In [1]: import numpy as np

In [2]: from numpy import linalg as LA

In [3]: np.set_printoptions(suppress=True, linewidth=140)

In [4]: F = np.load("test12.npy")

In [5]: F
Out[5]: 
array([[4., 3., 0., 3.],
       [3., 4., 0., 3.],
       [0., 0., 4., 0.],
       [3., 3., 0., 4.]])

In [6]: # 2 groups of indices that never mix

In [7]: C2 = F.T @ F

In [8]: np.allclose(C2, C2.T)
Out[8]: True

In [9]: C2
Out[9]: 
array([[34., 33.,  0., 33.],
       [33., 34.,  0., 33.],
       [ 0.,  0., 16.,  0.],
       [33., 33.,  0., 34.]])

In [10]: ev, V = LA.eig(C2)

In [11]: np.round(C2 @ V[:, 0] - ev[0] * V[:, 0], 2) + 0
Out[11]: array([0., 0., 0., 0.])

In [12]: np.round(np.sort(LA.eigvals(C2 @ C2)), 2)
Out[12]: array([    1.,     1.,   256., 10000.])

In [13]: X = np.load("data.npy")

In [14]: X
Out[14]: 
array([[2, 1, 1],
       [1, 0, 2],
       [1, 2, 0]])

In [15]: # equal to its transpose

In [16]: O = X.astype(float).copy()

In [17]: for j in range(3):
    ...:     O[:, j] -= O[:, :j] @ (O[:, :j].T @ O[:, j])
    ...:     O[:, j] /= LA.norm(O[:, j])
    ...: 

In [18]: O.round(2)
Out[18]: 
array([[ 0.82, -0.22, -0.53],
       [ 0.41, -0.44,  0.8 ],
       [ 0.41,  0.87,  0.27]])

In [19]: np.round(O.T @ O, 2) + 0
Out[19]: 
array([[1., 0., 0.],
       [0., 1., 0.],
       [0., 0., 1.]])

In [20]: rng = np.random.default_rng(606)

In [21]: labels = rng.permutation(3)

In [22]: A2 = X[:, labels] * rng.choice([-1, 1], 3)

In [23]: A2
Out[23]: 
array([[-1,  2,  1],
       [ 0,  1,  2],
       [-2,  1,  0]])

In [24]: left, _, Vt = LA.svd(X.T @ A2)

In [25]: labels
Out[25]: array([1, 0, 2])
